% python3 -q
>>> import numpy as np
>>> import numpy.linalg as la
>>> np.set_printoptions(precision=2, suppress=True, linewidth=120)
>>> data = np.load("out13.npy")
>>> print(data)
[[0 0 0 0 1]
 [0 1 0 0 0]
 [0 0 0 1 0]
 [0 0 1 0 0]
 [1 0 0 0 0]]
>>> B = np.array([[0, -2], [-2, -1]])
>>> W2 = np.kron(B, data)
>>> print(W2.shape)
(10, 10)
>>> print(la.matrix_rank(W2))
10
>>> proj = np.triu(np.array([[0, -2, -2, 0, 0],
...     [1, -1, 1, 0, 0],
...     [-2, 2, 1, -2, -2],
...     [0, 0, -1, 2, -2],
...     [0, -2, 2, -2, 2]]), 1) + np.eye(5)
>>> B = proj @ data @ la.inv(proj)
>>> print(np.poly(B))
[ 1. -1. -2.  2.  1. -1.]
>>> print(np.round(la.det(B), 2))
1.0
>>> print(proj @ data - data @ proj)
[[ 0. -2.  0. -2.  0.]
 [ 0.  0. -1.  1.  0.]
 [-2.  0. -2.  0.  2.]
 [-2.  0.  0.  2.  2.]
 [ 0.  2.  2.  0.  0.]]
>>> B = data ** -1
Traceback (most recent call last):
  File "<python-input-14>", line 1, in <module>
    B = data ** -1
        ~~~~~^^~~~
ValueError: Integers to negative integer powers are not allowed.
>>> B = la.inv(data)
>>> print(data @ B)
[[1. 0. 0. 0. 0.]
 [0. 1. 0. 0. 0.]
 [0. 0. 1. 0. 0.]
 [0. 0. 0. 1. 0.]
 [0. 0. 0. 0. 1.]]
>>> print(round(float(la.cond(data)), 2))
1.0
>>> print(la.inv(B))
[[0. 0. 0. 0. 1.]
 [0. 1. 0. 0. 0.]
 [0. 0. 0. 1. 0.]
 [0. 0. 1. 0. 0.]
 [1. 0. 0. 0. 0.]]
>>> print(B)
[[0. 0. 0. 0. 1.]
 [0. 1. 0. 0. 0.]
 [0. 0. 0. 1. 0.]
 [0. 0. 1. 0. 0.]
 [1. 0. 0. 0. 0.]]
>>> M = np.load("w.npy")
>>> print(M)
[[ 4.  3.  2.  1.]
 [ 0.  2.  0.  0.]
 [-2. -3.  0. -1.]
 [-2. -3. -2.  1.]]
>>> w, vecs = la.eig(M)
>>> print(np.round(np.prod(w), 2))
8.0
>>> print(np.sort(la.eigvals(la.inv(M))))
[0.5 0.5 0.5 1. ]
>>> print(w)
[2. 1. 2. 2.]
>>> def softmax(z):
...     e = np.exp(z - z.max(axis=-1, keepdims=True))
...     return e / e.sum(axis=-1, keepdims=True)
... 
>>> print(np.round(softmax(10 * M[2]), 2) + 0)
[0. 0. 1. 0.]
>>> print(softmax(M[2] + 4))
[0.09 0.03 0.64 0.24]
>>> scores = M @ M.T / np.sqrt(4)
>>> print(softmax(scores)[2] @ M)
[-2.   -3.   -0.54 -0.46]
>>> print(np.round(softmax(scores + np.triu(np.full(scores.shape, -np.inf), 1)), 2) + 0)
[[1.   0.   0.   0.  ]
 [0.73 0.27 0.   0.  ]
 [0.   0.   1.   0.  ]
 [0.   0.   0.05 0.95]]
>>> print(np.round(softmax(scores), 2) + 0)
[[1.   0.   0.   0.  ]
 [0.73 0.27 0.   0.  ]
 [0.   0.   0.73 0.27]
 [0.   0.   0.05 0.95]]
>>> print(softmax(scores).round(6).argmax(axis=1))
[0 0 2 3]
>>> f = np.array([-2, -3, 2, -1])
>>> B = M + np.outer(f, np.eye(4)[2])
>>> print(B)
[[ 4.  3.  0.  1.]
 [ 0.  2. -3.  0.]
 [-2. -3.  2. -1.]
 [-2. -3. -3.  1.]]
>>> print(la.matrix_rank(B - M))
1
>>> proj = np.triu(np.array([[7, 6, -5, 9], [-3, 7, 2, -5], [-6, -8, -2, 7], [0, -7, 4, -9]]), 1) + np.eye(4)
>>> B = proj @ M @ la.inv(proj)
>>> print(la.matrix_rank(B))
4
>>> print(np.poly(B))
[  1.  -7.  18. -20.   8.]
>>> print(proj @ M - M @ proj)
[[ -8. -24.  -4. -21.]
 [  6.   9.   6.   3.]
 [-14.  -9. -18.  10.]
 [  0.  12.  -4.  17.]]
>>> print(round(float(la.det(B)), 2))
8.0
>>> print(M[2] @ M[3])
12.0
>>> print(np.round(la.norm(M[2] - M[3]), 2))
2.83
>>> print(np.round(la.norm(M, 1), 2), np.round(la.norm(M, np.inf), 2))
11.0 10.0
>>> print(la.norm(M, axis=0))
[4.9  5.57 2.83 1.73]
>>> print(np.round(la.norm(M) ** 2 / la.norm(M, 2) ** 2, 2))
1.14
>>> B = np.array([[4, 5, 3, 0, 3, -2, 2, 3, -5, 4, 2, 2]])
>>> A = np.block([[np.zeros((1, 1)), B], [B.T, np.zeros((12, 12))]])
>>> print(A)
[[ 0.  4.  5.  3.  0.  3. -2.  2.  3. -5.  4.  2.  2.]
 [ 4.  0.  0.  0.  0.  0.  0.  0.  0.  0.  0.  0.  0.]
 [ 5.  0.  0.  0.  0.  0.  0.  0.  0.  0.  0.  0.  0.]
 [ 3.  0.  0.  0.  0.  0.  0.  0.  0.  0.  0.  0.  0.]
 [ 0.  0.  0.  0.  0.  0.  0.  0.  0.  0.  0.  0.  0.]
 [ 3.  0.  0.  0.  0.  0.  0.  0.  0.  0.  0.  0.  0.]
 [-2.  0.  0.  0.  0.  0.  0.  0.  0.  0.  0.  0.  0.]
 [ 2.  0.  0.  0.  0.  0.  0.  0.  0.  0.  0.  0.  0.]
 [ 3.  0.  0.  0.  0.  0.  0.  0.  0.  0.  0.  0.  0.]
 [-5.  0.  0.  0.  0.  0.  0.  0.  0.  0.  0.  0.  0.]
 [ 4.  0.  0.  0.  0.  0.  0.  0.  0.  0.  0.  0.  0.]
 [ 2.  0.  0.  0.  0.  0.  0.  0.  0.  0.  0.  0.  0.]
 [ 2.  0.  0.  0.  0.  0.  0.  0.  0.  0.  0.  0.  0.]]
>>> rng = np.random.default_rng(90925)
>>> labels = rng.permutation(13)
>>> print(labels)
[ 7  5  3  0  4  6 12 11  8 10  9  1  2]
>>> B = A[labels][:, labels]
>>> print(np.allclose(B, A))
False
>>> print(np.diag(B))
[0. 0. 0. 0. 0. 0. 0. 0. 0. 0. 0. 0. 0.]
>>> Uu, sig, Vh = la.svd(A)
>>> vecs = Vh[:(sig > 1e-8).sum()]
>>> x = A[3] + -1 * A[12] + rng.integers(2) * np.eye(13)[2]
>>> print(x)
[1. 0. 1. 0. 0. 0. 0. 0. 0. 0. 0. 0. 0.]
>>> print(la.matrix_rank(np.vstack([A, x])))
3
>>> w, vecs = la.eigh(A)
>>> x = np.array([3, 3, 0, 3, -3, -2, -3, -3, 0, 3, 1, 2, -2])
>>> print(round(x @ A @ x / (x @ x), 2), round(w[0], 2), round(w[-1], 2))
0.32 -11.18 11.18
>>> print((np.sign(vecs[:, -1].round(6)) == np.sign(vecs[0, -1].round(6))).astype(int))
[1 1 1 1 0 1 0 1 1 0 1 1 1]
>>> print(np.abs(np.diag(la.qr(A)[1])) > 1e-9)
[ True  True False False False False False False False False False False False]
>>> print(la.lstsq(A[:-1].T, A[-1])[2])
2
>>> J = np.load("mat.npy")
>>> print(J)
[[ -3  -3  -3  -3  -3  -3  -3]
 [ -3  -6  -6  -6  -6  -6  -6]
 [ -3  -6  -9  -9  -9  -9  -9]
 [ -3  -6  -9 -12 -12 -12 -12]
 [ -3  -6  -9 -12 -15 -15 -15]
 [ -3  -6  -9 -12 -15 -18 -18]
 [ -3  -6  -9 -12 -15 -18 -21]]
>>> J[7]
Traceback (most recent call last):
  File "<python-input-71>", line 1, in <module>
    J[7]
    ~^^^
IndexError: index 7 is out of bounds for axis 0 with size 7
>>> print(J.shape)
(7, 7)
>>> print(J.mean(axis=0))
[ -3.    -5.57  -7.71  -9.43 -10.71 -11.57 -12.  ]
>>> print(la.matrix_rank(J))
7
>>> print(round(la.norm(J), 2))
69.2
>>> print(J.sum(axis=0))
[-21 -39 -54 -66 -75 -81 -84]
>>> print(np.diff(J, axis=0))
[[ 0 -3 -3 -3 -3 -3 -3]
 [ 0  0 -3 -3 -3 -3 -3]
 [ 0  0  0 -3 -3 -3 -3]
 [ 0  0  0  0 -3 -3 -3]
 [ 0  0  0  0  0 -3 -3]
 [ 0  0  0  0  0  0 -3]]
>>> print(la.svd(J, compute_uv=False))
[68.64  7.85  3.    1.68  1.15  0.9   0.78]
>>> la.rank(J)
Traceback (most recent call last):
  File "<python-input-79>", line 1, in <module>
    la.rank(J)
    ^^^^^^^
AttributeError: module 'numpy.linalg' has no attribute 'rank'
>>> np.zeros(7, 7)
Traceback (most recent call last):
  File "<python-input-80>", line 1, in <module>
    np.zeros(7, 7)
    ~~~~~~~~^^^^^^
TypeError: Cannot interpret '7' as a data type
